% python3 -q
>>> import numpy as np
>>> np.set_printoptions(precision=1, suppress=True, linewidth=100, sign=" ")
>>> def rd(a):
...     return np.round(a, 1) + 0
... 
>>> data = np.loadtxt("w.csv", delimiter=",")
>>> print(data)
[[ 0.  0.  0.  0.  0.  0.  1.  0.  0.]
 [ 0.  0.  0.  0.  1.  0.  0.  0.  0.]
 [ 0.  0.  0.  0.  0.  1.  0.  0.  0.]
 [ 0.  0.  0.  1.  0.  0.  0.  0.  0.]
 [ 0.  0.  1.  0.  0.  0.  0.  0.  0.]
 [ 0.  0.  0.  0.  0.  0.  0.  1.  0.]
 [ 1.  0.  0.  0.  0.  0.  0.  0.  0.]
 [ 0.  0.  0.  0.  0.  0.  0.  0.  1.]
 [ 0.  1.  0.  0.  0.  0.  0.  0.  0.]]
>>> rd(np.linalg.norm(data, axis=0))
array([ 1.,  1.,  1.,  1.,  1.,  1.,  1.,  1.,  1.])
>>> print(np.abs(data).max())
1.0
>>> np.zeros(9, 9)
Traceback (most recent call last):
  File "<python-input-7>", line 1, in <module>
    np.zeros(9, 9)
    ~~~~~~~~^^^^^^
TypeError: Cannot interpret '9' as a data type
>>> rd(np.linalg.norm(data))
np.float64(3.0)
>>> data[:, 9]
Traceback (most recent call last):
  File "<python-input-9>", line 1, in <module>
    data[:, 9]
    ~~~~^^^^^^
IndexError: index 9 is out of bounds for axis 1 with size 9
>>> np.count_nonzero(data)
np.int64(9)
>>> np.linalg.matrix_rank(data)
np.int64(9)
>>> np.diff(data, axis=0)
array([[ 0.,  0.,  0.,  0.,  1.,  0., -1.,  0.,  0.],
       [ 0.,  0.,  0.,  0., -1.,  1.,  0.,  0.,  0.],
       [ 0.,  0.,  0.,  1.,  0., -1.,  0.,  0.,  0.],
       [ 0.,  0.,  1., -1.,  0.,  0.,  0.,  0.,  0.],
       [ 0.,  0., -1.,  0.,  0.,  0.,  0.,  1.,  0.],
       [ 1.,  0.,  0.,  0.,  0.,  0.,  0., -1.,  0.],
       [-1.,  0.,  0.,  0.,  0.,  0.,  0.,  0.,  1.],
       [ 0.,  1.,  0.,  0.,  0.,  0.,  0.,  0., -1.]])
>>> data - data[0]
array([[ 0.,  0.,  0.,  0.,  0.,  0.,  0.,  0.,  0.],
       [ 0.,  0.,  0.,  0.,  1.,  0., -1.,  0.,  0.],
       [ 0.,  0.,  0.,  0.,  0.,  1., -1.,  0.,  0.],
       [ 0.,  0.,  0.,  1.,  0.,  0., -1.,  0.,  0.],
       [ 0.,  0.,  1.,  0.,  0.,  0., -1.,  0.,  0.],
       [ 0.,  0.,  0.,  0.,  0.,  0., -1.,  1.,  0.],
       [ 1.,  0.,  0.,  0.,  0.,  0., -1.,  0.,  0.],
       [ 0.,  0.,  0.,  0.,  0.,  0., -1.,  0.,  1.],
       [ 0.,  1.,  0.,  0.,  0.,  0., -1.,  0.,  0.]])
>>> print(data.sum(axis=0))
[ 1.  1.  1.  1.  1.  1.  1.  1.  1.]
>>> rd(np.linalg.matrix_power(data, 2))
array([[ 1.,  0.,  0.,  0.,  0.,  0.,  0.,  0.,  0.],
       [ 0.,  0.,  1.,  0.,  0.,  0.,  0.,  0.,  0.],
       [ 0.,  0.,  0.,  0.,  0.,  0.,  0.,  1.,  0.],
       [ 0.,  0.,  0.,  1.,  0.,  0.,  0.,  0.,  0.],
       [ 0.,  0.,  0.,  0.,  0.,  1.,  0.,  0.,  0.],
       [ 0.,  0.,  0.,  0.,  0.,  0.,  0.,  0.,  1.],
       [ 0.,  0.,  0.,  0.,  0.,  0.,  1.,  0.,  0.],
       [ 0.,  1.,  0.,  0.,  0.,  0.,  0.,  0.,  0.],
       [ 0.,  0.,  0.,  0.,  1.,  0.,  0.,  0.,  0.]])
>>> print(rd(np.sort(np.abs(np.linalg.eigvals(data)))[::-1]))
[ 1.  1.  1.  1.  1.  1.  1.  1.  1.]
>>> rd(np.linalg.matrix_power(data, 100))
array([[ 1.,  0.,  0.,  0.,  0.,  0.,  0.,  0.,  0.],
       [ 0.,  0.,  0.,  0.,  0.,  0.,  0.,  1.,  0.],
       [ 0.,  1.,  0.,  0.,  0.,  0.,  0.,  0.,  0.],
       [ 0.,  0.,  0.,  1.,  0.,  0.,  0.,  0.,  0.],
       [ 0.,  0.,  0.,  0.,  0.,  0.,  0.,  0.,  1.],
       [ 0.,  0.,  0.,  0.,  1.,  0.,  0.,  0.,  0.],
       [ 0.,  0.,  0.,  0.,  0.,  0.,  1.,  0.,  0.],
       [ 0.,  0.,  1.,  0.,  0.,  0.,  0.,  0.,  0.],
       [ 0.,  0.,  0.,  0.,  0.,  1.,  0.,  0.,  0.]])
>>> p = np.eye(9)[1]
>>> for _ in range(5):
...     p = p @ data
...     print(p.round(1))
... 
[ 0.  0.  0.  0.  1.  0.  0.  0.  0.]
[ 0.  0.  1.  0.  0.  0.  0.  0.  0.]
[ 0.  0.  0.  0.  0.  1.  0.  0.  0.]
[ 0.  0.  0.  0.  0.  0.  0.  1.  0.]
[ 0.  0.  0.  0.  0.  0.  0.  0.  1.]
>>> x0 = np.array([0, 0, 1, 2, 2, 1, 1, 1, 0])
>>> 9 - np.linalg.matrix_rank(data - np.eye(9), tol=1e-8)
np.int64(3)
>>> rd(np.linalg.inv(data))
array([[ 0.,  0.,  0.,  0.,  0.,  0.,  1.,  0.,  0.],
       [ 0.,  0.,  0.,  0.,  0.,  0.,  0.,  0.,  1.],
       [ 0.,  0.,  0.,  0.,  1.,  0.,  0.,  0.,  0.],
       [ 0.,  0.,  0.,  1.,  0.,  0.,  0.,  0.,  0.],
       [ 0.,  1.,  0.,  0.,  0.,  0.,  0.,  0.,  0.],
       [ 0.,  0.,  1.,  0.,  0.,  0.,  0.,  0.,  0.],
       [ 1.,  0.,  0.,  0.,  0.,  0.,  0.,  0.,  0.],
       [ 0.,  0.,  0.,  0.,  0.,  1.,  0.,  0.,  0.],
       [ 0.,  0.,  0.,  0.,  0.,  0.,  0.,  1.,  0.]])
>>> rd(np.sort(np.abs(np.degrees(np.angle(np.linalg.eigvals(data))))))
array([   0.,    0.,    0.,   60.,   60.,  120.,  120.,  180.,  180.])
>>> J = np.loadtxt("x.csv", delimiter=",")
>>> J
array([[ 4.,  1.,  5.,  5.,  1.,  6.,  5.,  4.,  3.,  0.,  4.],
       [ 1.,  4.,  3.,  6.,  2.,  3.,  3.,  3.,  2.,  1.,  5.],
       [ 5.,  3.,  2.,  1.,  2.,  4.,  2.,  4.,  3.,  2.,  4.],
       [ 5.,  6.,  1.,  6.,  2.,  0.,  4.,  2.,  4.,  1.,  4.],
       [ 1.,  2.,  2.,  2.,  4.,  3.,  4.,  3.,  5.,  6.,  6.],
       [ 6.,  3.,  4.,  0.,  3.,  2.,  1.,  3.,  3.,  1.,  6.],
       [ 5.,  3.,  2.,  4.,  4.,  1.,  0.,  4.,  3.,  2.,  5.],
       [ 4.,  3.,  4.,  2.,  3.,  3.,  4.,  6.,  3.,  2.,  0.],
       [ 3.,  2.,  3.,  4.,  5.,  3.,  3.,  3.,  6.,  4.,  2.],
       [ 0.,  1.,  2.,  1.,  6.,  1.,  2.,  2.,  4.,  4.,  4.],
       [ 4.,  5.,  4.,  4.,  6.,  6.,  5.,  0.,  2.,  4.,  2.]])
>>> rd(np.linalg.eigvalsh(J).min())
np.float64(-8.1)
>>> try:
...     np.linalg.cholesky(J)
... except np.linalg.LinAlgError as e:
...     print("failed:", e)
... 
failed: Matrix is not positive definite
>>> print(np.all(np.linalg.eigvalsh(J) > 0))
False
